$ python3 -q
>>> import numpy as np
>>> np.set_printoptions(suppress=True, linewidth=200)
>>> X = np.loadtxt("a.csv", delimiter=",")
>>> X
array([[4., 3., 2., 2., 6., 9., 0.],
       [3., 4., 3., 2., 2., 6., 9.],
       [2., 3., 4., 3., 2., 2., 6.],
       [2., 2., 3., 4., 3., 2., 2.],
       [6., 2., 2., 3., 4., 3., 2.],
       [9., 6., 2., 2., 3., 4., 3.],
       [0., 9., 6., 2., 2., 3., 4.]])
>>> round(np.linalg.norm(X, "nuc"), 4)
np.float64(52.8737)
>>> X[4] @ X[6]
np.float64(61.0)
>>> round(float(np.linalg.norm(X) ** 2 / np.linalg.norm(X, 2) ** 2), 4)
1.3019
>>> np.round(np.linalg.norm(X, 2), 4)
np.float64(25.2797)
>>> q, Rm = np.linalg.qr(X)
>>> np.round(q.T @ q, 4) + 0
array([[1., 0., 0., 0., 0., 0., 0.],
       [0., 1., 0., 0., 0., 0., 0.],
       [0., 0., 1., 0., 0., 0., 0.],
       [0., 0., 0., 1., 0., 0., 0.],
       [0., 0., 0., 0., 1., 0., 0.],
       [0., 0., 0., 0., 0., 1., 0.],
       [0., 0., 0., 0., 0., 0., 1.]])
>>> np.allclose(Rm.T @ Rm, X.T @ X)
True
>>> np.round(q @ Rm, 4) + 0
array([[4., 3., 2., 2., 6., 9., 0.],
       [3., 4., 3., 2., 2., 6., 9.],
       [2., 3., 4., 3., 2., 2., 6.],
       [2., 2., 3., 4., 3., 2., 2.],
       [6., 2., 2., 3., 4., 3., 2.],
       [9., 6., 2., 2., 3., 4., 3.],
       [0., 9., 6., 2., 2., 3., 4.]])
>>> q.shape, Rm.shape
((7, 7), (7, 7))
>>> vals, V = np.linalg.eigvalsh(X)
Traceback (most recent call last):
  File "<python-input-13>", line 1, in <module>
    vals, V = np.linalg.eigvalsh(X)
    ^^^^^^^
ValueError: too many values to unpack (expected 2)
>>> vals, V = np.linalg.eigh(X)
>>> np.round(np.linalg.eigvalsh(X @ X), 4)
array([  0.0431,   0.5275,  20.1803,  35.2665,  42.2278,  94.6904, 639.0644])
>>> np.unique(vals.round(6) + 0, return_counts=True)[1]
array([1, 1, 1, 1, 1, 1, 1])
>>> np.round(V.T @ X @ V, 4) + 0
array([[-6.4983,  0.    ,  0.    ,  0.    ,  0.    ,  0.    ,  0.    ],
       [ 0.    , -5.9386,  0.    ,  0.    ,  0.    ,  0.    ,  0.    ],
       [ 0.    ,  0.    ,  0.2077,  0.    ,  0.    ,  0.    ,  0.    ],
       [ 0.    ,  0.    ,  0.    ,  0.7263,  0.    ,  0.    ,  0.    ],
       [ 0.    ,  0.    ,  0.    ,  0.    ,  4.4922,  0.    ,  0.    ],
       [ 0.    ,  0.    ,  0.    ,  0.    ,  0.    ,  9.7309,  0.    ],
       [ 0.    ,  0.    ,  0.    ,  0.    ,  0.    ,  0.    , 25.2797]])
>>> round(float(vals.sum()), 4), np.trace(X)
(28.0, np.float64(28.0))
>>> np.abs(V[:, -1]).round(6).argmax()
np.int64(1)
>>> np.round(V.T @ V, 4) + 0
array([[1., 0., 0., 0., 0., 0., 0.],
       [0., 1., 0., 0., 0., 0., 0.],
       [0., 0., 1., 0., 0., 0., 0.],
       [0., 0., 0., 1., 0., 0., 0.],
       [0., 0., 0., 0., 1., 0., 0.],
       [0., 0., 0., 0., 0., 1., 0.],
       [0., 0., 0., 0., 0., 0., 1.]])
>>> np.round(np.abs(V[:, -1]), 4)
array([0.3999, 0.4524, 0.3223, 0.2511, 0.3223, 0.4524, 0.3999])
>>> def softmax(z):
...     e = np.exp(z - z.max(axis=-1, keepdims=True))
...     return e / e.sum(axis=-1, keepdims=True)
... 
>>> np.round(softmax(10 * X[1]), 4) + 0
array([0., 0., 0., 0., 0., 0., 1.])
>>> np.round(softmax(X).sum(axis=1), 4)
array([1., 1., 1., 1., 1., 1., 1.])
>>> scores = X @ X.T / np.sqrt(7)
>>> np.round(softmax(scores)[1] @ X, 4)
array([3., 4., 3., 2., 2., 6., 9.])
>>> np.round(softmax(scores + np.triu(np.full(scores.shape, -np.inf), 1)), 4) + 0
array([[1.    , 0.    , 0.    , 0.    , 0.    , 0.    , 0.    ],
       [0.    , 1.    , 0.    , 0.    , 0.    , 0.    , 0.    ],
       [0.    , 0.9999, 0.0001, 0.    , 0.    , 0.    , 0.    ],
       [0.2403, 0.7468, 0.0117, 0.0012, 0.    , 0.    , 0.    ],
       [0.9375, 0.0312, 0.    , 0.    , 0.0312, 0.    , 0.    ],
       [0.    , 0.    , 0.    , 0.    , 0.    , 1.    , 0.    ],
       [0.    , 0.    , 0.    , 0.    , 0.    , 0.    , 1.    ]])
>>> vec = np.array([5, -3, 0, 2, -1, -4, 2])
>>> rhs = X @ vec
>>> b, lr = np.zeros(7), 1 / np.linalg.norm(X, 2) ** 2
>>> for i in range(12):
...     b -= lr * X.T @ (X @ b - rhs)
...     if i % 2 == 0: print(i, round(np.linalg.norm(X @ b - rhs), 4))
... 
0 44.8002
2 39.1432
4 34.2899
6 30.104
8 26.4799
10 23.3334
>>> b.round(4)
array([ 2.822 , -1.4516, -0.7883,  0.756 , -0.4678, -1.9844,  1.1335])
>>> sigma = 3 * 0.9 ** np.arange(8)
>>> q, _ = np.linalg.qr(np.array([[-0.2, 1.4, -0.1, 2.3, 2.0, 0.7, 0.9, -0.2],
...     [1.5, 0.7, -0.7, 1.4, 0.8, 0.7, -0.1, -1.7],
...     [-0.4, 0.3, 1.2, 0.0, -0.4, -2.7, -0.7, -0.1],
...     [1.0, 0.9, 0.6, -0.5, 0.1, 1.1, 0.8, 1.7],
...     [-0.8, 0.2, -1.4, 0.7, 0.4, -1.3, -0.8, 1.1],
...     [-2.4, 0.7, -1.1, -1.6, 0.0, 1.2, 1.1, -0.2],
...     [0.8, 0.3, -1.4, 0.2, 0.4, 0.0, 1.8, 0.7],
...     [1.0, 0.3, -1.2, 0.1, -1.2, -0.8, 0.0, 0.8]]))
>>> rng = np.random.default_rng(741110)
>>> J = rng.normal(size=(13, 8)) * sigma @ q
>>> J.round(4)
array([[-1.3993,  0.5222,  0.7313, -0.0988,  0.6232,  0.3292,  0.3891, -3.7983],
       [-1.568 ,  3.8151, -2.1477, -2.3096, -2.7537, -1.1179, -2.1123,  0.1588],
       [ 0.489 , -4.0467,  1.9848,  1.9983,  0.5566, -0.4706,  2.5615,  0.8825],
       [ 0.3061,  0.75  , -0.2285, -2.2735, -0.3708, -1.3306,  1.5472, -1.3991],
       [ 0.4186,  2.7698,  3.3592, -2.6328,  1.0121,  1.9071,  0.9635,  3.0051],
       [ 0.835 ,  0.3695,  0.1249, -1.3572, -2.0669, -0.0758,  0.4396,  4.9145],
       [-2.4851, -3.4639, -1.8199,  3.008 ,  2.1917,  1.2994, -2.9778,  3.5266],
       [-0.6231,  0.6036, -1.7976,  0.11  , -0.2087, -1.4251,  3.5011,  0.1153],
       [-3.1527,  0.0418,  0.6095,  3.1708,  2.5783,  1.9854, -4.8154, -0.7111],
       [ 1.6073,  0.9297,  3.4355, -0.4368,  1.1802,  1.4773, -0.2827,  0.951 ],
       [-3.111 , -4.0776,  4.9827,  2.2381,  2.557 ,  4.4754, -2.2243, -4.1651],
       [ 0.1189,  1.0602,  1.318 ,  3.845 ,  1.198 , -0.8545, -2.4779,  2.0549],
       [ 3.0872,  2.3607, -0.611 ,  2.6838, -1.5987,  1.354 , -0.5157, -0.7452]])
>>> W = np.array([[-8, 8, 5, 6, -3],
...     [-8, 6, 8, -7, 1],
...     [-3, -6, -8, 3, -7],
...     [-6, -3, -9, -8, 9],
...     [-6, 1, 9, 5, 4],
...     [1, -5, -8, -1, -7],
...     [7, 7, -4, -3, -4],
...     [-5, -6, -6, -2, 0]])
>>> b = np.array([2, -2, 0, 5, 7])
>>> act = np.maximum(J @ W + b, 0)
>>> np.round((act > 0).mean(axis=0), 4)
array([0.4615, 0.3846, 0.3077, 0.4615, 0.6154])
>>> np.linalg.matrix_rank(act)
np.int64(5)
>>> (act > 0).astype(int)
array([[1, 1, 1, 1, 1],
       [1, 1, 1, 0, 1],
       [1, 0, 0, 1, 1],
       [1, 1, 1, 1, 0],
       [0, 0, 0, 1, 0],
       [0, 0, 0, 0, 0],
       [0, 0, 0, 0, 1],
       [1, 1, 1, 0, 1],
       [0, 0, 0, 0, 1],
       [0, 0, 0, 1, 0],
       [1, 0, 0, 1, 0],
       [0, 0, 0, 0, 1],
       [0, 1, 0, 0, 1]])
>>> basis = np.array([[1, 2, 0], [1, 2, 2], [3, 1, 1], [3, 1, 3], [2, 1, 1]])
>>> W @ basis
array([[ 27,   8,  36],
       [  3,  -2,   0],
       [-38, -30, -18],
       [-42, -26, -30],
       [ 45,   8,  30],
       [-45, -24, -28],
       [-15,  17,  -3],
       [-35, -30, -24]])
>>> (act @ basis).round(6).argmax(axis=1)
array([0, 0, 0, 0, 0, 0, 0, 1, 0, 0, 0, 0, 1])
>>> Uu, sigma, VT = np.linalg.svd(J, full_matrices=False)
>>> np.abs(Uu[:, 0]).round(6).argmax()
np.int64(10)
>>> np.round(Uu.T @ Uu, 4) + 0
array([[1., 0., 0., 0., 0., 0., 0., 0.],
       [0., 1., 0., 0., 0., 0., 0., 0.],
       [0., 0., 1., 0., 0., 0., 0., 0.],
       [0., 0., 0., 1., 0., 0., 0., 0.],
       [0., 0., 0., 0., 1., 0., 0., 0.],
       [0., 0., 0., 0., 0., 1., 0., 0.],
       [0., 0., 0., 0., 0., 0., 1., 0.],
       [0., 0., 0., 0., 0., 0., 0., 1.]])
>>> round(float(np.sqrt((sigma ** 2).sum())), 4), round(float(np.linalg.norm(J)), 4)
(22.1154, 22.1154)
>>> np.allclose(Uu * sigma @ VT, J)
True
>>> Uu.shape, sigma.shape, VT.shape
((13, 8), (8,), (8, 8))
>>> sigma.round(4)
array([13.9012,  9.4418,  8.6183,  8.1562,  6.1433,  3.7736,  2.817 ,  2.4467])
>>> np.round(Uu.T @ J @ VT.T, 4) + 0
array([[13.9012,  0.    ,  0.    ,  0.    ,  0.    ,  0.    ,  0.    ,  0.    ],
       [ 0.    ,  9.4418,  0.    ,  0.    ,  0.    ,  0.    ,  0.    ,  0.    ],
       [ 0.    ,  0.    ,  8.6183,  0.    ,  0.    ,  0.    ,  0.    ,  0.    ],
       [ 0.    ,  0.    ,  0.    ,  8.1562,  0.    ,  0.    ,  0.    ,  0.    ],
       [ 0.    ,  0.    ,  0.    ,  0.    ,  6.1433,  0.    ,  0.    ,  0.    ],
       [ 0.    ,  0.    ,  0.    ,  0.    ,  0.    ,  3.7736,  0.    ,  0.    ],
       [ 0.    ,  0.    ,  0.    ,  0.    ,  0.    ,  0.    ,  2.817 ,  0.    ],
       [ 0.    ,  0.    ,  0.    ,  0.    ,  0.    ,  0.    ,  0.    ,  2.4467]])
>>> E = np.load("arr.npy")
>>> E
array([[4.3, 1. , 3. ],
       [5. , 1.3, 1. ],
       [4. , 1. , 3.3]])
>>> Y = E + rng.integers(-2, 3, (3, 2)) @ rng.integers(-2, 3, (2, 3))
>>> Y.round(4)
array([[ 3.3,  5. ,  3. ],
       [ 2. ,  5.3, -3. ],
       [ 1. ,  5. , -0.7]])
>>> np.linalg.matrix_rank(Y - E, tol=1e-8)
np.int64(2)
>>> Y - E
array([[-1.,  4.,  0.],
       [-3.,  4., -4.],
       [-3.,  4., -4.]])
>>> np.abs(Y - E).sum(axis=1)
array([ 5., 11., 11.])
